$ ipython --no-banner

In [1]: import numpy as np

In [2]: import numpy.linalg as la

In [3]: np.set_printoptions(suppress=True, linewidth=160)

In [4]: mat = np.load("dump.npy")

In [5]: mat
Out[5]: 
array([[ 2.6,  0.6, -0.3],
       [ 0.6,  2.2,  0.3],
       [-0.3,  0.3,  1.3]])

In [6]: np.round(la.eigvals(mat), 1)
Out[6]: array([3. , 2. , 1.1])

In [7]: np.round(la.det(mat.T), 1)
Out[7]: np.float64(6.4)

In [8]: round(np.einsum("ij,ji->", mat, mat), 1)
Out[8]: np.float64(14.4)

In [9]: np.round(np.poly(mat), 1)
Out[9]: array([ 1. , -6.1, 11.4, -6.4])

In [10]: np.kron(np.eye(2, dtype=int), mat)
Out[10]: 
array([[ 2.6,  0.6, -0.3,  0. ,  0. , -0. ],
       [ 0.6,  2.2,  0.3,  0. ,  0. ,  0. ],
       [-0.3,  0.3,  1.3, -0. ,  0. ,  0. ],
       [ 0. ,  0. , -0. ,  2.6,  0.6, -0.3],
       [ 0. ,  0. ,  0. ,  0.6,  2.2,  0.3],
       [-0. ,  0. ,  0. , -0.3,  0.3,  1.3]])

In [11]: round(float(la.eigvals(mat).sum().real), 1)
Out[11]: 6.1

In [12]: round(float(la.det(mat[::-1])), 1)
Out[12]: -6.4

In [13]: rng = np.random.default_rng(25204)

In [14]: lab = rng.permutation(3)

In [15]: Y = mat[:, lab] * rng.choice([-1, 1], 3)

In [16]: Y
Out[16]: 
array([[-0.3,  2.6,  0.6],
       [ 0.3,  0.6,  2.2],
       [ 1.3, -0.3,  0.3]])

In [17]: Uu, _, VT = la.svd(mat.T @ Y)

In [18]: np.round(Uu @ VT, 1) + 0
Out[18]: 
array([[0., 1., 0.],
       [0., 0., 1.],
       [1., 0., 0.]])

In [19]: lab
Out[19]: array([2, 0, 1])
